$ python3 -q
>>> import numpy as np
>>> np.set_printoptions(precision=3, suppress=True, linewidth=140, floatmode="fixed")
>>> def rnd(a):
...     return np.round(a, 3) + 0
... 
>>> data = np.loadtxt("x.csv", delimiter=",")
>>> data
array([[ 0.000, -2.000, -1.000,  1.000,  2.000],
       [ 2.000,  0.000,  5.000,  1.000, -2.000],
       [ 1.000, -5.000,  0.000, -1.000, -2.000],
       [-1.000, -1.000,  1.000,  0.000,  0.000],
       [-2.000,  2.000,  2.000,  0.000,  0.000]])
>>> # antisymmetric, zero diagonal
>>> Uu, sig, vt = np.linalg.svd(data)
>>> V = vt[:(sig > 1e-8).sum()]
>>> rng = np.random.default_rng(133)
>>> x0 = data[1] + -3 * data[2] + rng.integers(2) * np.eye(5)[4]
>>> x0
array([-1.000, 15.000,  5.000,  4.000,  5.000])
>>> rnd(np.linalg.norm(x0 - V.T @ V @ x0))
np.float64(0.516)
>>> np.allclose(V.T @ V @ x0, x0)
False
>>> x0 = np.array([-5, 3, -1, -4, -1])
>>> x0 @ data @ x0
np.float64(0.0)
>>> rnd(np.linalg.det(data))
np.float64(0.0)
>>> rnd(np.linalg.eigvals(data).real)
array([0.000, 0.000, 0.000, 0.000, 0.000])
>>> Q = np.linalg.solve(np.eye(5) - data, np.eye(5) + data)
>>> print(rnd(np.linalg.det(Q)))
1.0
>>> rnd(Q @ Q.T)
array([[1.000, 0.000, 0.000, 0.000, 0.000],
       [0.000, 1.000, 0.000, 0.000, 0.000],
       [0.000, 0.000, 1.000, 0.000, 0.000],
       [0.000, 0.000, 0.000, 1.000, 0.000],
       [0.000, 0.000, 0.000, 0.000, 1.000]])
>>> Uu, sig, vt = np.linalg.svd(data)
>>> np.argmax(sig[:-1] / (sig[1:] + 1e-6)) + 1
np.int64(4)
>>> Y = Uu[:, :4] @ np.diag(sig[:4]) @ vt[:4]
>>> print(np.linalg.matrix_rank(data, rtol=0.05))
4
>>> rnd(np.linalg.norm(data - Y, 2)), rnd(sig[4])
(np.float64(0.0), np.float64(0.0))
>>> print(rnd(np.abs(data - Y).max()))
0.0
>>> rnd(np.linalg.norm(data - Y) / np.linalg.norm(data))
np.float64(0.0)
>>> K = np.loadtxt("mat.csv", delimiter=",")
>>> K
array([[ 1.000,  2.000,  0.000,  0.000,  0.000],
       [ 1.000,  2.000,  0.000,  0.000,  0.000],
       [ 0.000,  0.000, -1.000, -1.000, -1.000],
       [ 0.000,  0.000, -1.000,  3.000, -2.000],
       [ 0.000,  0.000,  0.000, -3.000, -2.000]])
>>> t = np.radians(30)
>>> r_ = np.eye(5)
>>> r_[1, 1] = r_[3, 3] = np.cos(t)
>>> r_[1, 3], r_[3, 1] = -np.sin(t), np.sin(t)
>>> rnd(r_)
array([[ 1.000,  0.000,  0.000,  0.000,  0.000],
       [ 0.000,  0.866,  0.000, -0.500,  0.000],
       [ 0.000,  0.000,  1.000,  0.000,  0.000],
       [ 0.000,  0.500,  0.000,  0.866,  0.000],
       [ 0.000,  0.000,  0.000,  0.000,  1.000]])
>>> Y = K @ r_.T
>>> np.allclose(np.linalg.norm(K, axis=1), np.linalg.norm(Y, axis=1))
True
>>> rnd(np.linalg.det(r_)), rnd(np.trace(r_))
(np.float64(1.0), np.float64(4.732))
>>> rnd(np.abs(Y - K).max(axis=0))
array([0.000, 1.500, 0.000, 1.000, 0.000])
>>> rnd(Y)
array([[ 1.000,  1.732,  0.000,  1.000,  0.000],
       [ 1.000,  1.732,  0.000,  1.000,  0.000],
       [ 0.000,  0.500, -1.000, -0.866, -1.000],
       [ 0.000, -1.500, -1.000,  2.598, -2.000],
       [ 0.000,  1.500,  0.000, -2.598, -2.000]])
>>> Uu, sig, vt = np.linalg.svd(K)
>>> V = vt[:(sig > 1e-8).sum()]
>>> x0 = K[4] + 2 * K[2] + rng.integers(2) * np.eye(5)[0]
>>> print(x0)
[ 1.000  0.000 -2.000 -5.000 -4.000]
>>> print(rnd(np.diag(V.T @ V)))
[0.200 0.800 1.000 1.000 1.000]
>>> np.linalg.matrix_rank(np.vstack([K, x0]))
np.int64(5)
>>> blk = np.stack([K, -2 * K, K[::-1]])
>>> rnd(np.linalg.norm(blk, axis=(1, 2)))
array([ 6.325, 12.649,  6.325])
>>> np.linalg.matrix_rank(blk.reshape(3, -1))
np.int64(2)
>>> print(np.einsum("bij,cij->bc", blk, blk))
[[ 40.000 -80.000   3.000]
 [-80.000 160.000  -6.000]
 [  3.000  -6.000  40.000]]
>>> W0 = np.load("case8.npy")
>>> print(W0)
[[-0.048 -0.113 -0.028]
 [ 1.747 -2.989 -2.445]
 [-1.160  2.027  1.505]
 [ 1.909 -3.040 -2.354]
 [-0.613  1.020  0.797]
 [-1.122  2.034  1.627]
 [ 1.768 -2.954 -2.467]
 [ 1.185 -2.017 -1.604]
 [ 0.512 -0.978 -0.784]
 [ 1.122 -2.047 -1.523]
 [-0.052  0.089  0.040]
 [ 0.648 -1.027 -0.839]
 [-0.570  0.933  0.823]
 [ 0.598 -0.948 -0.764]
 [-1.829  2.961  2.422]
 [ 1.794 -3.033 -2.453]
 [ 1.871 -2.962 -2.317]]
>>> G = np.cov(W0, rowvar=False)
>>> rnd(np.corrcoef(W0.T))
array([[ 1.000, -0.999, -0.998],
       [-0.999,  1.000,  0.999],
       [-0.998,  0.999,  1.000]])
>>> np.argsort(-W0.std(axis=0).round(6), kind="stable")
array([1, 2, 0])
>>> W2 = W0[[0, 7]].astype(float)
>>> for _ in range(4):
...     labels = np.linalg.norm(W0[:, None] - W2, axis=-1).argmin(axis=1)
...     W2 = np.array([W0[labels == j].mean(axis=0) for j in range(2)])
... 
>>> labels
array([0, 1, 0, 1, 0, 0, 1, 1, 1, 1, 0, 1, 0, 1, 0, 1, 1])
>>> np.abs(W2[1] - W2[0]).argmax()
np.int64(1)
>>> rnd(W2)
array([[-0.771,  1.279,  1.027],
       [ 1.315, -2.200, -1.755]])
>>> np.bincount(labels)
array([ 7, 10])
>>> mat = np.array([[-1.2, 0.2, 0.0, 0.8, -0.2],
...     [-1.1, -1.3, -2.5, -1.2, -1.8],
...     [-1.4, 0.4, -2.5, 0.1, 1.3],
...     [-0.7, 1.8, 4.0, -2.2, -0.2],
...     [-1.0, -0.4, -4.5, 0.1, 0.2]])
>>> Y = np.array([[0, -3], [-1, 3], [3, 3], [-1, 3], [-2, 3]])
>>> np.linalg.matrix_rank(mat @ Y)
np.int64(2)
>>> np.vstack([mat, Y.T]).shape
(7, 5)
>>> rnd(np.einsum("ik,kj->ij", mat, Y))
array([[ -0.600,   6.000],
       [ -1.400, -17.100],
       [-10.600,   2.100],
       [ 12.800,  12.300],
       [-13.600, -10.800]])
>>> print(np.linalg.matrix_rank(np.vstack([mat, Y.T])))
5
>>> Q, r_ = np.linalg.qr(mat)
>>> print(rnd(Q.T @ Q))
[[1.000 0.000 0.000 0.000 0.000]
 [0.000 1.000 0.000 0.000 0.000]
 [0.000 0.000 1.000 0.000 0.000]
 [0.000 0.000 0.000 1.000 0.000]
 [0.000 0.000 0.000 0.000 1.000]]
>>> np.trace(Q @ Q.T)
np.float64(5.0)
>>> u = np.array([-2, 3, -2, 2, 1, 0]) + 0.5
>>> E = np.outer(u, u) / (u @ u)
>>> rnd(E)
array([[ 0.088, -0.206,  0.088, -0.147, -0.088, -0.029],
       [-0.206,  0.480, -0.206,  0.343,  0.206,  0.069],
       [ 0.088, -0.206,  0.088, -0.147, -0.088, -0.029],
       [-0.147,  0.343, -0.147,  0.245,  0.147,  0.049],
       [-0.088,  0.206, -0.088,  0.147,  0.088,  0.029],
       [-0.029,  0.069, -0.029,  0.049,  0.029,  0.010]])
>>> # symmetric, so the eigenvalues are real
>>> Uu, sig, vt = np.linalg.svd(E)
>>> np.argmax(sig[:-1] / (sig[1:] + 1e-6)) + 1
np.int64(1)
>>> rnd(sig)
array([1.000, 0.000, 0.000, 0.000, 0.000, 0.000])
>>> Y = Uu[:, :1] @ np.diag(sig[:1]) @ vt[:1]
>>> rnd(np.linalg.norm(E - Y, 2)), rnd(sig[1])
(np.float64(0.0), np.float64(0.0))
>>> print(rnd(Y))
[[ 0.088 -0.206  0.088 -0.147 -0.088 -0.029]
 [-0.206  0.480 -0.206  0.343  0.206  0.069]
 [ 0.088 -0.206  0.088 -0.147 -0.088 -0.029]
 [-0.147  0.343 -0.147  0.245  0.147  0.049]
 [-0.088  0.206 -0.088  0.147  0.088  0.029]
 [-0.029  0.069 -0.029  0.049  0.029  0.010]]
>>> np.linalg.matrix_rank(Y)
np.int64(1)
>>> np.linalg.matrix_rank(E, rtol=0.05)
np.int64(1)
>>> print(np.abs(np.diag(np.linalg.qr(Y)[1])) > 1e-9)
[ True False False False False False]
>>> np.linalg.lstsq(Y[:-1].T, Y[-1])[2]
np.int32(1)
>>> J = np.load("test3.npy")
>>> J
array([[-0.600, -0.500, -2.000],
       [ 0.500, -0.600, -9.000],
       [ 1.300, -2.300, -7.000]])
>>> # column 2 dominates
>>> Y = np.linalg.invert(J)
Traceback (most recent call last):
  File "<python-input-86>", line 1, in <module>
    Y = np.linalg.invert(J)
        ^^^^^^^^^^^^^^^^
AttributeError: module 'numpy.linalg' has no attribute 'invert'
>>> Y = np.linalg.inv(J)
>>> print(rnd(np.linalg.slogdet(J)[0]))
1.0
>>> print(rnd(np.linalg.det(J) * Y))
[[-16.500   1.100   3.300]
 [ -8.200   6.800  -6.400]
 [ -0.370  -2.030   0.610]]
>>> F = np.load("sample6.npy")
>>> F
array([[-9,  9, -9,  9],
       [ 4,  6,  4,  6],
       [-9,  9, -9,  9],
       [ 4,  6,  4,  6]])
>>> # rows 0 and 2 are equal
>>> P = np.triu(np.array([[-2, -5, 6, 8], [0, 5, -4, -5], [-2, -7, 2, -6], [-5, -4, 0, 1]]), 1) + np.eye(4)
>>> Y = P @ F @ np.linalg.inv(P)
>>> print(np.linalg.matrix_rank(Y))
2
>>> print(rnd(np.linalg.det(Y)))
0.0
>>> np.trace(Y), np.trace(F)
(np.float64(-6.0), np.int64(-6))
>>> Y = np.array([[-2, 1], [2, -2], [2, 1], [-2, 0]])
>>> np.vstack([F, Y.T]).shape
(6, 4)
>>> np.einsum("ij->j", F)
array([-10,  30, -10,  30])
>>> np.linalg.matrix_rank(np.vstack([F, Y.T]))
np.int64(4)
>>> np.einsum("ik,kj->ji", F, Y)
array([[  0,   0,   0,   0],
       [-36,  -4, -36,  -4]])
>>> np.linalg.matrix_rank(F @ Y)
np.int64(1)
>>> Uu, sig, vt = np.linalg.svd(F)
>>> V = vt[:(sig > 1e-8).sum()]
>>> x0 = F[1] + 5 * F[3] + rng.integers(2) * np.eye(4)[1]
>>> x0
array([24.000, 36.000, 24.000, 36.000])
>>> rnd(np.diag(V.T @ V))
array([0.500, 0.500, 0.500, 0.500])
>>> print(rnd(V.T @ V))
[[0.500 0.000 0.500 0.000]
 [0.000 0.500 0.000 0.500]
 [0.500 0.000 0.500 0.000]
 [0.000 0.500 0.000 0.500]]
>>> D = np.linalg.norm(W0[:, None] - W0[None], axis=-1)
>>> D.mean(axis=1).argmax()
np.int64(14)
>>> (D + 1e9 * np.eye(17)).round(6).argmin(axis=1)
array([10,  6,  5, 16, 12,  2,  1,  9, 13,  7,  0, 13,  4,  8,  5,  1,  3])
>>> print(D[2].round(6).argsort(kind="stable")[:4])
[ 2  5  4 12]
>>> Uu, sig, vt = np.linalg.svd(F)
>>> print(np.argmax(sig[:-1] / (sig[1:] + 1e-6)) + 1)
2
>>> Y = Uu[:, :2] @ np.diag(sig[:2]) @ vt[:2]
>>> rnd(np.linalg.norm(F - Y) / np.linalg.norm(F))
np.float64(0.0)
>>> print(rnd(np.abs(F - Y).max()))
0.0
>>> X = np.load("w.npy")
>>> X
array([[ 0, -1,  0,  0],
       [ 0,  0,  0, -5],
       [-5,  0,  0,  0],
       [ 0,  0, -3,  0]])
>>> Y = X + rng.integers(-2, 3, (4, 3)) @ rng.integers(-2, 3, (3, 4))
>>> Y
array([[-2,  1,  0, -3],
       [ 5,  0, -1, -5],
       [-7,  2,  0, -3],
       [ 3, -2, -2,  4]])
>>> print(np.linalg.matrix_rank(Y - X, tol=1e-8))
3
>>> print(rnd(np.linalg.svd(Y - X, compute_uv=False)))
[8.474 4.169 0.899 0.000]
>>> u = np.array([7, 7, 0, 9])
>>> Y = X + np.outer(u, np.eye(4)[1])
>>> Y
array([[ 0.000,  6.000,  0.000,  0.000],
       [ 0.000,  7.000,  0.000, -5.000],
       [-5.000,  0.000,  0.000,  0.000],
       [ 0.000,  9.000, -3.000,  0.000]])
>>> rnd(np.linalg.det(Y) / np.linalg.det(X)), rnd(1 + np.linalg.solve(X, u)[1])
(np.float64(-6.0), np.float64(-6.0))
>>> np.linalg.matrix_rank(np.linalg.inv(Y) - np.linalg.inv(X), tol=1e-8)
np.int64(1)
>>> np.allclose(X @ X.T, X.T @ X)
False
>>> np.allclose(X, X.T)
False
>>> rnd(np.sort(np.abs(np.linalg.eigvals(X))))
array([2.943, 2.943, 2.943, 2.943])
>>> rnd(np.abs(np.linalg.eigvals(X)).max())
np.float64(2.943)
>>> (X + X.T) / 2
array([[ 0.000, -0.500, -2.500,  0.000],
       [-0.500,  0.000,  0.000, -2.500],
       [-2.500,  0.000,  0.000, -1.500],
       [ 0.000, -2.500, -1.500,  0.000]])
>>> def softmax(z):
...     e = np.exp(z - z.max(axis=-1, keepdims=True))
...     return e / e.sum(axis=-1, keepdims=True)
... 
>>> softmax(X).sum(axis=1)
array([1.000, 1.000, 1.000, 1.000])
>>> rnd(softmax(X[3]))
array([0.328, 0.328, 0.016, 0.328])
>>> print(rnd(softmax(10 * X[3])))
[0.333 0.333 0.000 0.333]
>>> att = X @ X.T / np.sqrt(4)
>>> softmax(att).round(6).argmax(axis=1)
array([0, 1, 2, 3])
